$ python3 -q
>>> import numpy as np
>>> np.set_printoptions(precision=2, suppress=True, linewidth=100)
>>> rd = lambda a: np.round(a, 2) + 0
>>> J = np.load("test16.npy")
>>> print(J)
[[-0.66 -0.62 -2.26  0.8  -0.83 -0.17 -1.54 -1.42  0.54  1.15 -0.84 -0.68 -0.39  0.58]
 [-0.62 -0.04  0.26 -0.87 -0.87 -0.55 -1.41  0.78 -0.39 -0.1   0.54 -0.27  2.07  0.84]
 [-2.26  0.26 -1.47  2.28 -0.13 -1.05  0.58  0.25  0.71 -1.19 -0.71 -0.11  0.4   0.01]
 [ 0.8  -0.87  2.28  1.8  -0.04 -0.6  -1.25 -1.24 -0.83 -0.5   1.16  0.36  1.47 -0.37]
 [-0.83 -0.87 -0.13 -0.04 -3.13  0.58 -0.08  0.65 -0.17  1.2   0.26  0.29  0.38  0.68]
 [-0.17 -0.55 -1.05 -0.6   0.58 -0.55 -0.07  0.46 -2.47  0.35 -0.71 -1.28  0.65 -1.26]
 [-1.54 -1.41  0.58 -1.25 -0.08 -0.07  0.71 -2.69 -1.16  0.42 -0.85 -0.63 -0.45 -0.11]
 [-1.42  0.78  0.25 -1.24  0.65  0.46 -2.69 -1.21  1.27  0.01  1.17 -1.28  0.22 -0.54]
 [ 0.54 -0.39  0.71 -0.83 -0.17 -2.47 -1.16  1.27 -0.54  1.55  0.23 -0.39 -1.38  1.04]
 [ 1.15 -0.1  -1.19 -0.5   1.2   0.35  0.42  0.01  1.55  0.75  1.68 -1.56 -0.87  0.02]
 [-0.84  0.54 -0.71  1.16  0.26 -0.71 -0.85  1.17  0.23  1.68  1.39  1.33  0.33 -1.59]
 [-0.68 -0.27 -0.11  0.36  0.29 -1.28 -0.63 -1.28 -0.39 -1.56  1.33  1.67 -2.15 -0.37]
 [-0.39  2.07  0.4   1.47  0.38  0.65 -0.45  0.22 -1.38 -0.87  0.33 -2.15 -0.11  2.24]
 [ 0.58  0.84  0.01 -0.37  0.68 -1.26 -0.11 -0.54  1.04  0.02 -1.59 -0.37  2.24 -1.61]]
>>> Q, R = np.linalg.qr(J)
>>> print(np.allclose(R.T @ R, J.T @ J))
True
>>> print(Q.shape, R.shape)
(14, 14) (14, 14)
>>> print(rd(abs(R[0, 0])), rd(np.linalg.norm(J[:, 0])))
3.87 3.87
>>> w, vecs = np.linalg.eigh(J)
>>> x0 = np.array([1, 2, 0, -3, -1, 0, -2, 1, 0, 0, -2, 1, -2, 2])
>>> print(np.abs(J).sum(axis=1).max(), rd(np.abs(w).max()))
13.57 5.0
>>> u = np.array([2, 3, 3, 3, 2, 0, 3, 0, 3, 2, 0, 2, 3, 2])
>>> A2 = J + np.outer(u, np.eye(14)[4])
>>> print(np.linalg.matrix_rank(A2 - J))
1
>>> print(rd(np.linalg.det(A2) / np.linalg.det(J)), rd(1 + np.linalg.solve(J, u)[4]))
-0.23 -0.23
>>> W2 = 5 * np.array([[-0.7, -1.8, -0.7, -0.2, 1.2, 0.4, -0.2],
...     [-0.3, -1.1, -1.1, 2.4, -1.3, -1.0, -0.1],
...     [0.4, 0.9, 0.3, 0.4, -0.8, 0.7, -1.2]])
>>> rng = np.random.default_rng(969380)
>>> idx = rng.integers(0, 3, 16)
>>> F = W2[idx] + rng.normal(size=(16, 7))
>>> print(rd(F))
[[-1.2  -4.6  -5.87 10.53 -4.63 -5.38 -0.11]
 [ 1.71  4.95  2.5   1.92 -5.03  3.51 -8.21]
 [ 3.87  4.9  -0.38  2.1  -2.98  3.53 -7.65]
 [ 1.75  3.64  1.57  1.58 -3.98  2.72 -5.97]
 [-1.86 -5.41 -4.99 10.75 -7.01 -3.98  0.57]
 [-2.98 -7.92 -3.72  0.56  6.06  4.04 -2.01]
 [-3.53 -4.87 -5.7  11.94 -4.92 -3.78 -0.84]
 [-3.96 -7.83 -3.41 -2.02  6.53  2.8   0.6 ]
 [-2.34 -4.27 -4.   12.14 -6.56 -5.32  0.04]
 [-0.39 -5.83 -4.65 12.38 -4.54 -4.17  0.29]
 [ 0.02 -6.1  -6.17 11.81 -5.05 -7.45  1.24]
 [ 2.56  5.73  1.48 -1.05 -2.83  1.32 -5.43]
 [-3.3  -9.15 -3.22 -1.47  4.98  2.33 -0.95]
 [ 2.2   4.82  1.51  1.95 -3.87  3.4  -4.8 ]
 [-2.4  -3.81 -5.95 13.48 -7.93 -3.9  -1.51]
 [-1.95 -5.82 -6.73 12.42 -6.03 -5.69  0.96]]
>>> proj = F @ np.linalg.solve(F.T @ F, F.T)
>>> print(rd(np.linalg.eigvalsh(proj)))
[0. 0. 0. 0. 0. 0. 0. 0. 0. 1. 1. 1. 1. 1. 1. 1.]
>>> print(rd(proj @ F[:, 2]))
[-5.87  2.5  -0.38  1.57 -4.99 -3.72 -5.7  -3.41 -4.   -4.65 -6.17  1.48 -3.22  1.51 -5.95 -6.73]
>>> print(np.trace(proj))
7.0
>>> A2 = F / np.sqrt((F ** 2).mean(axis=1, keepdims=True))
>>> print(np.linalg.matrix_rank(F - F.mean(axis=1, keepdims=True)))
6
>>> A2 = np.array([[1, 1],
...     [1, -2],
...     [-1, 0],
...     [-2, -2],
...     [1, 2],
...     [2, -1],
...     [1, 0],
...     [2, -1],
...     [2, 0],
...     [-2, 2],
...     [-1, -2],
...     [1, 0],
...     [-1, 0],
...     [0, 2]])
>>> print(np.linalg.matrix_rank(J @ A2))
2
>>> print(np.vstack([J, A2.T]).shape)
(16, 14)
>>> print(rd(np.einsum("ij->j", J)))
[-6.34 -0.63 -2.43  2.17 -1.21 -6.67 -8.53 -3.57 -1.99  2.91  3.39 -5.07  2.41 -0.44]
>>> Ac = F - F.mean(axis=0)
>>> vecs = np.linalg.svd(Ac)[2][:3]
>>> A2 = Ac - Ac @ vecs.T @ vecs
>>> print(rd(np.cov(Ac @ vecs.T, rowvar=False)))
[[82.5   0.    0.  ]
 [ 0.   43.97  0.  ]
 [ 0.    0.    2.24]]
>>> G = F.T @ F
>>> print(rd(np.diag(G)))
[ 100.39  537.37  297.51 1167.33  460.27  283.15  225.4 ]
>>> print((F @ F.T).shape)
(16, 16)
>>> print(rd(np.linalg.svd(F, compute_uv=False) ** 2))
[2100.59  701.24  225.5    21.88    9.07    8.39    4.73]
>>> print(rd(np.linalg.eigvalsh(G)[::-1]))
[2100.59  701.24  225.5    21.88    9.07    8.39    4.73]
>>> mat = np.maximum(np.array([[0, 1],
...     [2, 2],
...     [0, 2],
...     [0, 2],
...     [0, 2],
...     [0, 1],
...     [2, 2],
...     [2, 0],
...     [0, 1],
...     [1, 0],
...     [0, 2],
...     [2, 2],
...     [1, 1],
...     [2, 0]]) @ np.array([[0, 2, 1], [2, 0, 0]]) + np.array([0, -1, -1]), 0)
>>> print(mat)
[[2 0 0]
 [4 3 1]
 [4 0 0]
 [4 0 0]
 [4 0 0]
 [2 0 0]
 [4 3 1]
 [0 3 1]
 [2 0 0]
 [0 1 0]
 [4 0 0]
 [4 3 1]
 [2 1 0]
 [0 3 1]]
>>> Uu, sigma, Vh = np.linalg.svd(mat)
>>> print(np.argmax(sigma[:-1] / (sigma[1:] + 1e-6)) + 1)
2
>>> A2 = Uu[:, :2] @ np.diag(sigma[:2]) @ Vh[:2]
>>> print(rd(A2))
[[ 2.    0.    0.  ]
 [ 4.    3.01  0.96]
 [ 4.    0.   -0.01]
 [ 4.    0.   -0.01]
 [ 4.    0.   -0.01]
 [ 2.    0.    0.  ]
 [ 4.    3.01  0.96]
 [ 0.    3.01  0.97]
 [ 2.    0.    0.  ]
 [ 0.    0.91  0.29]
 [ 4.    0.   -0.01]
 [ 4.    3.01  0.96]
 [ 2.    0.91  0.29]
 [ 0.    3.01  0.97]]
>>> print(rd(np.linalg.norm(mat - A2, 2)), rd(sigma[2]))
0.44 0.44
>>> print(np.linalg.matrix_rank(mat, rtol=0.05))
2
>>> print(np.diff(mat, axis=0))
[[ 2  3  1]
 [ 0 -3 -1]
 [ 0  0  0]
 [ 0  0  0]
 [-2  0  0]
 [ 2  3  1]
 [-4  0  0]
 [ 2 -3 -1]
 [-2  1  0]
 [ 4 -1  0]
 [ 0  3  1]
 [-2 -2 -1]
 [-2  2  1]]
>>> print(mat.sum(axis=0))
[36 17  5]
>>> idx = rng.permutation(3)
>>> A2 = mat[:, idx] * rng.choice([-1, 1], 3)
>>> print(A2)
[[ 0  0  2]
 [-3 -1  4]
 [ 0  0  4]
 [ 0  0  4]
 [ 0  0  4]
 [ 0  0  2]
 [-3 -1  4]
 [-3 -1  0]
 [ 0  0  2]
 [-1  0  0]
 [ 0  0  4]
 [-3 -1  4]
 [-1  0  2]
 [-3 -1  0]]
>>> Uu, _, Vh = np.linalg.svd(mat.T @ A2)
>>> print(idx)
[1 2 0]
>>> print(rd(np.linalg.lstsq(mat, A2)[0]))
[[ 0.  0.  1.]
 [-1.  0.  0.]
 [ 0. -1.  0.]]
>>> A = np.load("data.npy")
>>> print(A)
[[0 0 0 0 0 0 0 0 0 0 0 0 0 0 0]
 [0 1 0 0 0 0 0 0 0 0 0 0 0 0 0]
 [0 0 2 0 0 0 0 0 0 0 0 0 0 0 0]
 [0 0 0 3 0 0 0 0 0 0 0 0 0 0 0]
 [0 0 0 0 2 0 0 0 0 0 0 0 0 0 0]
 [0 0 0 0 0 3 0 0 0 0 0 0 0 0 0]
 [0 0 0 0 0 0 3 0 0 0 0 0 0 0 0]
 [0 0 0 0 0 0 0 3 0 0 0 0 0 0 0]
 [0 0 0 0 0 0 0 0 2 0 0 0 0 0 0]
 [0 0 0 0 0 0 0 0 0 1 0 0 0 0 0]
 [0 0 0 0 0 0 0 0 0 0 1 0 0 0 0]
 [0 0 0 0 0 0 0 0 0 0 0 0 0 0 0]
 [0 0 0 0 0 0 0 0 0 0 0 0 0 0 0]
 [0 0 0 0 0 0 0 0 0 0 0 0 0 0 0]
 [0 0 0 0 0 0 0 0 0 0 0 0 0 0 0]]
>>> w, vecs = np.linalg.eigh(A)
>>> x0 = np.array([0, 2, 1, 0, 3, 0, 3, 1, 1, 1, 3, 3, 1, 3, 0])
>>> print(rd(np.linalg.eigvalsh(A[1:, 1:])))
[0. 0. 0. 0. 1. 1. 1. 2. 2. 2. 3. 3. 3. 3.]
>>> print(np.abs(A).sum(axis=1).max(), np.abs(w).max())
3 3.0
>>> idx = rng.permutation(15)
>>> print(idx)
[12  7  8  1 13 10  9  6 14  4  3 11  5  0  2]
>>> A2 = A[idx][:, idx]
>>> print(np.diag(A2))
[0 3 2 1 0 1 1 3 0 2 3 0 3 0 2]
>>> print(np.allclose(A2, A))
False
>>> E = np.load("layer4.npy")
>>> print(E)
[[-5  4  0  2  0  0  9 -3]
 [ 8 -8  0  9  0  0  6  6]
 [ 0  0 -1  0 -8  3  0  0]
 [-2 -1  0 -4  0  0  7 -7]
 [ 0  0 -9  0 -3  7  0  0]
 [ 0  0 -9  0 -4 -2  0  0]
 [-5  6  0  7  0  0  9 -6]
 [-4 -5  0  1  0  0 -8  3]]
>>> Q, vecs = np.linalg.qr(E[:, :7])[0], np.linalg.qr(E[:, 7:])[0]
>>> sigma = np.linalg.svd(Q.T @ vecs, compute_uv=False)
>>> print(rd(np.degrees(np.arccos(sigma.clip(0, 1)))))
[18.74]
>>> print(E @ E)
[[  20   15    0   78    0    0   98  -38]
 [-176   93    0  -44    0    0   93 -153]
 [   0    0   46    0   20  -65    0    0]
 [   3   81    0   45    0    0   67  -35]
 [   0    0  -27    0   53  -62    0    0]
 [   0    0   63    0   92  -51    0    0]
 [  38    9    0   73    0    0  169  -70]
 [   6  -40    0 -110    0    0 -155   32]]
>>> print((E != 0).astype(int))
[[1 1 0 1 0 0 1 1]
 [1 1 0 1 0 0 1 1]
 [0 0 1 0 1 1 0 0]
 [1 1 0 1 0 0 1 1]
 [0 0 1 0 1 1 0 0]
 [0 0 1 0 1 1 0 0]
 [1 1 0 1 0 0 1 1]
 [1 1 0 1 0 0 1 1]]
>>> print((np.linalg.matrix_power((E != 0) + (E.T != 0) + np.eye(8), 8) > 0).astype(int))
[[1 1 0 1 0 0 1 1]
 [1 1 0 1 0 0 1 1]
 [0 0 1 0 1 1 0 0]
 [1 1 0 1 0 0 1 1]
 [0 0 1 0 1 1 0 0]
 [0 0 1 0 1 1 0 0]
 [1 1 0 1 0 0 1 1]
 [1 1 0 1 0 0 1 1]]
